>>> import numpy as np
>>> np.set_printoptions(precision=3, suppress=True, linewidth=200, floatmode="fixed")
>>> tidy = lambda a: np.round(a, 3) + 0
>>> A2 = np.array([[2, 1, -3, 1, 3],
...     [1, 3, 3, 0, 0],
...     [3, 3, 1, 1, 3],
...     [-3, -2, -2, -3, 1],
...     [-1, 3, -2, -1, 3]])
>>> M = np.triu(A2)
>>> M
array([[ 2,  1, -3,  1,  3],
       [ 0,  3,  3,  0,  0],
       [ 0,  0,  1,  1,  3],
       [ 0,  0,  0, -3,  1],
       [ 0,  0,  0,  0,  3]])
>>> blk = np.stack([M, -2 * M, M[::-1]])
>>> np.einsum("bij,cij->bc", blk, blk)
array([[  72, -144,   29],
       [-144,  288,  -58],
       [  29,  -58,   72]])
>>> blk.sum(axis=0)
array([[-2, -1,  3, -1,  0],
       [ 0, -3, -3, -3,  1],
       [ 0,  0,  0,  0,  0],
       [ 0,  3,  3,  3, -1],
       [ 2,  1, -3,  1,  0]])
>>> np.linalg.matrix_rank(blk)
array([5, 5, 5])
>>> tidy(np.linalg.det(blk))
array([ -54.000, 1728.000,  -54.000])
>>> rng = np.random.default_rng(83)
>>> A2 = M + rng.integers(-2, 3, (5, 4)) @ rng.integers(-2, 3, (4, 5))
>>> A2
array([[-5,  4,  0,  1,  1],
       [ 0,  3, -2, -4, -3],
       [-3,  2,  2,  2,  1],
       [ 6, -2, -6, -7, -3],
       [ 3,  1,  3,  4, -1]])
>>> np.abs(A2 - M).sum(axis=1)
array([15, 12,  9, 22, 15])
>>> tidy(np.linalg.svd(A2 - M, compute_uv=False))
array([13.503,  8.231,  6.919,  1.026,  0.000])
>>> F = np.eye(3, dtype=int)[rng.permutation(3)]
>>> F
array([[0, 1, 0],
       [1, 0, 0],
       [0, 0, 1]])
>>> vec = np.array([7, 0, -6])
>>> tidy(np.linalg.norm(vec)), tidy(np.linalg.norm(F @ vec))
(np.float64(9.22), np.float64(9.22))
>>> [p for p in range(1, 25) if np.allclose(np.linalg.matrix_power(F, p), np.eye(3))]
[2, 4, 6, 8, 10, 12, 14, 16, 18, 20, 22, 24]
>>> tidy(np.linalg.inv(F))
array([[0.000, 1.000, 0.000],
       [1.000, 0.000, 0.000],
       [0.000, 0.000, 1.000]])
>>> F.T @ (F @ vec)
array([ 7,  0, -6])
>>> ev, V = np.linalg.eigh(F)
>>> tidy(V.T @ F @ V)
array([[-1.000,  0.000,  0.000],
       [ 0.000,  1.000,  0.000],
       [ 0.000,  0.000,  1.000]])
>>> tidy(V.T @ V)
array([[1.000, 0.000, 0.000],
       [0.000, 1.000, 0.000],
       [0.000, 0.000, 1.000]])
>>> ev.sum(), np.trace(F)
(np.float64(1.0), np.int64(1))
>>> tidy(np.linalg.eigvalsh(F + -1 * np.eye(3)))
array([-2.000,  0.000,  0.000])
>>> tidy(np.linalg.eigvalsh(F @ F))
array([1.000, 1.000, 1.000])
>>> tidy(V @ np.diag(ev) @ V.T)
array([[0.000, 1.000, 0.000],
       [1.000, 0.000, 0.000],
       [0.000, 0.000, 1.000]])
>>> q, R = np.linalg.qr(F)
>>> q
array([[ 0.000, -1.000,  0.000],
       [-1.000,  0.000,  0.000],
       [-0.000, -0.000,  1.000]])
>>> q.shape, R.shape
((3, 3), (3, 3))
>>> np.allclose(R.T @ R, F.T @ F)
True
>>> A2 = np.array([[0, -3], [-3, 1], [1, 3]])
>>> np.einsum("ik,kj->ji", F, A2)
array([[-3,  0,  1],
       [ 1, -3,  3]])
>>> np.einsum("ik,kj->ij", F, A2)
array([[-3,  1],
       [ 0, -3],
       [ 1,  3]])
>>> np.linalg.matrix_rank(np.vstack([F, A2.T]))
np.int64(3)
>>> F @ A2
array([[-3,  1],
       [ 0, -3],
       [ 1,  3]])
>>> np.einsum("ij,ij->i", F, F)
array([1, 1, 1])
>>> np.einsum("ij->j", F)
array([1, 1, 1])
>>> A = np.loadtxt("test11.csv", delimiter=",")
>>> A
array([[1.000, 0.000, 0.000],
       [0.000, 0.667, 0.333],
       [0.000, 0.500, 0.500]])
>>> vec = np.array([6, 5, 3])
>>> rhs = A @ vec
>>> rhs
array([6.000, 4.334, 4.000])
>>> tidy(np.linalg.solve(A, 4 * rhs))
array([24.000, 20.000, 12.000])
>>> tidy(np.linalg.solve(A, rhs + A[:, 0]))
array([7.000, 5.000, 3.000])
>>> tidy(np.linalg.solve(A.T, A[1]))
array([0.000, 1.000, 0.000])
>>> tidy(np.linalg.solve(A, A[:, 1]))
array([0.000, 1.000, 0.000])
>>> def softmax(z):
...     e = np.exp(z - z.max(axis=-1, keepdims=True))
...     return e / e.sum(axis=-1, keepdims=True)
... 
>>> softmax(A).sum(axis=1)
array([1.000, 1.000, 1.000])
>>> tidy(softmax(A[1] + -3))
array([0.230, 0.449, 0.321])
>>> tidy(softmax(A[1]))
array([0.230, 0.449, 0.321])
>>> scores = A @ A.T / np.sqrt(3)
>>> tidy(softmax(scores + np.triu(np.full(scores.shape, -np.inf), 1)))
array([[1.000, 0.000, 0.000],
       [0.420, 0.580, 0.000],
       [0.273, 0.364, 0.364]])
>>> tidy(softmax(scores)[1] @ A)
array([0.269, 0.427, 0.303])
>>> A2 = A + rng.integers(-2, 3, (3, 2)) @ rng.integers(-2, 3, (2, 3))
>>> tidy(A2)
array([[ 1.000,  0.000,  2.000],
       [ 0.000, -0.333,  1.333],
       [ 0.000, -0.500,  3.500]])
>>> A2 - A
array([[ 0.000,  0.000,  2.000],
       [ 0.000, -1.000,  1.000],
       [ 0.000, -1.000,  3.000]])
>>> np.abs(A2 - A).sum(axis=1)
array([2.000, 2.000, 4.000])
>>> tidy(np.linalg.svd(A2 - A, compute_uv=False))
array([3.900, 0.888, 0.000])
>>> E = np.loadtxt("sample8.csv", delimiter=",")
>>> E
array([[ 2.000, -5.000, -5.000,  3.000,  3.000,  3.000,  2.000, -2.000],
       [ 5.000,  1.000, -1.000,  0.000,  2.000, -3.000, -2.000, -3.000],
       [ 4.000,  0.000,  2.000, -2.000, -3.000,  1.000,  2.000,  4.000],
       [-5.000,  4.000, -4.000, -4.000,  1.000, -2.000, -3.000,  5.000],
       [ 1.000,  2.000,  1.000,  0.000, -2.000, -3.000,  3.000,  4.000],
       [ 4.000,  0.000, -5.000,  5.000,  4.000, -4.000,  2.000, -1.000],
       [ 5.000,  0.000, -2.000,  3.000,  0.000,  0.000,  0.000, -4.000],
       [-1.000,  0.000,  3.000, -5.000, -4.000, -2.000,  4.000, -3.000]])
>>> A2 = E + rng.integers(-2, 3, (8, 7)) @ rng.integers(-2, 3, (7, 8))
>>> A2
array([[  7.000,   0.000,  -3.000,   4.000,   4.000,   4.000,   1.000,   2.000],
       [  6.000,   0.000,  -6.000, -11.000,   2.000,  -1.000,  -2.000,  -6.000],
       [  7.000,  -4.000,   6.000,  -2.000,  -4.000,   4.000,  -8.000,  10.000],
       [ -3.000,   8.000,   0.000,   6.000,   0.000,  -5.000,  -9.000,   6.000],
       [  9.000,  11.000,   6.000,   2.000,   0.000,  -6.000,  -5.000,   8.000],
       [  4.000,   1.000,  -8.000,   6.000,   1.000,  -4.000,   5.000,  -3.000],
       [ 15.000,   3.000,   3.000,   9.000,  -2.000,  -3.000,  -9.000,   5.000],
       [ -1.000,   5.000,  -1.000, -12.000,  -6.000,   5.000,   5.000,  -7.000]])
>>> A2 - E
array([[  5.000,   5.000,   2.000,   1.000,   1.000,   1.000,  -1.000,   4.000],
       [  1.000,  -1.000,  -5.000, -11.000,   0.000,   2.000,   0.000,  -3.000],
       [  3.000,  -4.000,   4.000,   0.000,  -1.000,   3.000, -10.000,   6.000],
       [  2.000,   4.000,   4.000,  10.000,  -1.000,  -3.000,  -6.000,   1.000],
       [  8.000,   9.000,   5.000,   2.000,   2.000,  -3.000,  -8.000,   4.000],
       [  0.000,   1.000,  -3.000,   1.000,  -3.000,   0.000,   3.000,  -2.000],
       [ 10.000,   3.000,   5.000,   6.000,  -2.000,  -3.000,  -9.000,   9.000],
       [  0.000,   5.000,  -4.000,  -7.000,  -2.000,   7.000,   1.000,  -4.000]])
>>> np.linalg.matrix_rank(A2 - E, tol=1e-8)
np.int64(7)
>>> q, V = np.linalg.qr(E[:, :3])[0], np.linalg.qr(E[:, 3:])[0]
>>> sigma = np.linalg.svd(q.T @ V, compute_uv=False)
>>> tidy(sigma)
array([0.999, 0.874, 0.717])
>>> tidy(np.linalg.norm(q @ q.T - V @ V.T, 2))
np.float64(1.0)
>>> (sigma > 0.9).sum()
np.int64(1)
>>> K = np.array([[1, 0, 0, 0], [0, 1, 0, 0], [0, 0, 2, 0], [0, 0, 0, 0]])
>>> K
array([[1, 0, 0, 0],
       [0, 1, 0, 0],
       [0, 0, 2, 0],
       [0, 0, 0, 0]])
>>> (np.linalg.matrix_power((K != 0) + (K.T != 0) + np.eye(4), 4) > 0).astype(int)
array([[1, 0, 0, 0],
       [0, 1, 0, 0],
       [0, 0, 1, 0],
       [0, 0, 0, 1]])
>>> K @ K
array([[1, 0, 0, 0],
       [0, 1, 0, 0],
       [0, 0, 4, 0],
       [0, 0, 0, 0]])
>>> tidy(np.linalg.det(K))
np.float64(0.0)
>>> tidy(np.sort(np.linalg.eigvals(K).real))
array([0.000, 1.000, 1.000, 2.000])
>>> arr = np.eye(4, dtype=int)[rng.permutation(4)] * np.array([-2, -3, 0, 1])
>>> arr
array([[-2,  0,  0,  0],
       [ 0,  0,  0,  0],
       [ 0,  0,  0,  1],
       [ 0, -3,  0,  0]])
>>> rk = np.linalg.matrix_rank(arr)
>>> rk
np.int64(3)
>>> N = np.linalg.svd(arr)[2][rk:].T
>>> N[:, 0] / N[np.abs(N[:, 0]).round(6).argmax(), 0]
array([-0.000, -0.000,  1.000, -0.000])
>>> arr @ N
array([[0.000],
       [0.000],
       [0.000],
       [0.000]])
>>> N @ N.T
array([[0.000, 0.000, 0.000, 0.000],
       [0.000, 0.000, 0.000, 0.000],
       [0.000, 0.000, 1.000, 0.000],
       [0.000, 0.000, 0.000, 0.000]])
>>> [int(np.linalg.matrix_rank(np.delete(arr, i, axis=0))) for i in range(4)]
[2, 3, 2, 2]
>>> np.allclose(arr @ N, 0)
True
>>> mat = np.load("x.npy")
>>> mat
array([[4, 5, 1, 5, 3],
       [3, 4, 5, 1, 5],
       [5, 3, 4, 5, 1],
       [1, 5, 3, 4, 5],
       [5, 1, 5, 3, 4]])
>>> np.allclose(mat @ mat.T, mat.T @ mat)
True
>>> tidy(np.fft.fft(mat[0]))
array([18.000+0.000j,  1.618+0.449j, -0.618-4.980j, -0.618+4.980j,  1.618-0.449j])
>>> (mat @ mat)[0]
array([56, 71, 63, 59, 75])
>>> mat @ np.ones(5)
array([18.000, 18.000, 18.000, 18.000, 18.000])
>>> P = np.triu(np.array([[3, 7, 4, 2, 5],
...     [2, 4, 5, 9, 8],
...     [6, 0, 9, 9, 2],
...     [9, 5, 7, 3, 2],
...     [3, 4, 4, 1, 5]]), 1) + np.eye(5)
>>> A2 = P @ mat @ np.linalg.inv(P)
>>> np.trace(A2), np.trace(mat)
(np.float64(20.0), np.int64(20))
>>> tidy(np.linalg.det(A2))
np.float64(1278.0)
>>> np.linalg.matrix_rank(A2)
np.int64(5)
>>> A2 = mat[0, 0] * mat[1:] - np.outer(mat[1:, 0], mat[0])
>>> A2
array([[  0,   1,  17, -11,  11],
       [  0, -13,  11,  -5, -11],
       [  0,  15,  11,  11,  17],
       [  0, -21,  15, -13,   1]])
>>> np.flatnonzero(~A2.round(6).any(axis=1))
array([], dtype=int64)
>>> mat[:, 0] / mat[0, 0]
array([1.000, 0.750, 1.250, 0.250, 1.250])
>>> tidy(np.linalg.det(mat))
np.float64(1278.0)
>>> (mat - mat.T) / 2
array([[ 0.000,  1.000, -2.000,  2.000, -1.000],
       [-1.000,  0.000,  1.000, -2.000,  2.000],
       [ 2.000, -1.000,  0.000,  1.000, -2.000],
       [-2.000,  2.000, -1.000,  0.000,  1.000],
       [ 1.000, -2.000,  2.000, -1.000,  0.000]])
>>> np.allclose(mat, mat.T)
False
>>> tidy(np.sort(np.abs(np.linalg.eigvals(mat))))
array([ 1.679,  1.679,  5.018,  5.018, 18.000])
>>> mat @ mat
array([[56, 71, 63, 59, 75],
       [75, 56, 71, 63, 59],
       [59, 75, 56, 71, 63],
       [63, 59, 75, 56, 71],
       [71, 63, 59, 75, 56]])
>>> q = mat.astype(float).copy()
>>> for j in range(5):
...     q[:, j] -= q[:, :j] @ (q[:, :j].T @ q[:, j])
...     q[:, j] /= np.linalg.norm(q[:, j])
... 
>>> tidy(q.T @ q)
array([[1.000, 0.000, 0.000, 0.000, 0.000],
       [0.000, 1.000, 0.000, 0.000, 0.000],
       [0.000, 0.000, 1.000, 0.000, 0.000],
       [0.000, 0.000, 0.000, 1.000, 0.000],
       [0.000, 0.000, 0.000, 0.000, 1.000]])
>>> X = np.load("w.npy")
>>> X
array([[ 0,  3,  3,  0,  3,  3, -1,  0],
       [ 0,  0,  2, -1,  0,  3,  1, -3],
       [ 0,  0,  0,  0, -1,  1, -2,  3],
       [ 0,  0,  0,  0, -3,  2,  1,  0],
       [ 0,  0,  0,  0,  0, -3, -2, -2],
       [ 0,  0,  0,  0,  0,  0, -1,  0],
       [ 0,  0,  0,  0,  0,  0,  0,  3],
       [ 0,  0,  0,  0,  0,  0,  0,  0]])
>>> Uu, sigma, Vh = np.linalg.svd(X)
>>> np.argmax(sigma[:-1] / (sigma[1:] + 1e-6)) + 1
np.int64(6)
>>> A2 = Uu[:, :6] @ np.diag(sigma[:6]) @ Vh[:6]
>>> np.linalg.matrix_rank(A2)
np.int64(6)
>>> np.linalg.matrix_rank(X, rtol=0.05)
np.int64(6)
>>> tidy(np.linalg.norm(X - A2) / np.linalg.norm(X))
np.float64(0.0)
>>> tidy(np.abs(X - A2).max())
np.float64(0.0)
>>> labels = rng.permutation(8)
>>> labels
array([0, 2, 5, 1, 7, 6, 3, 4])
>>> A2 = X[labels][:, labels]
>>> np.allclose(A2, X)
False
>>> np.trace(A2)
np.int64(0)
>>> tidy(np.linalg.det(A2)), tidy(np.linalg.det(X[labels]))
(np.float64(0.0), np.float64(0.0))
>>> np.diag(A2)
array([0, 0, 0, 0, 0, 0, 0, 0])
>>> rk = np.linalg.matrix_rank(X)
>>> rk
np.int64(6)
>>> N = np.linalg.svd(X)[2][rk:].T
>>> tidy(X @ N)
array([[0.000, 0.000],
       [0.000, 0.000],
       [0.000, 0.000],
       [0.000, 0.000],
       [0.000, 0.000],
       [0.000, 0.000],
       [0.000, 0.000],
       [0.000, 0.000]])
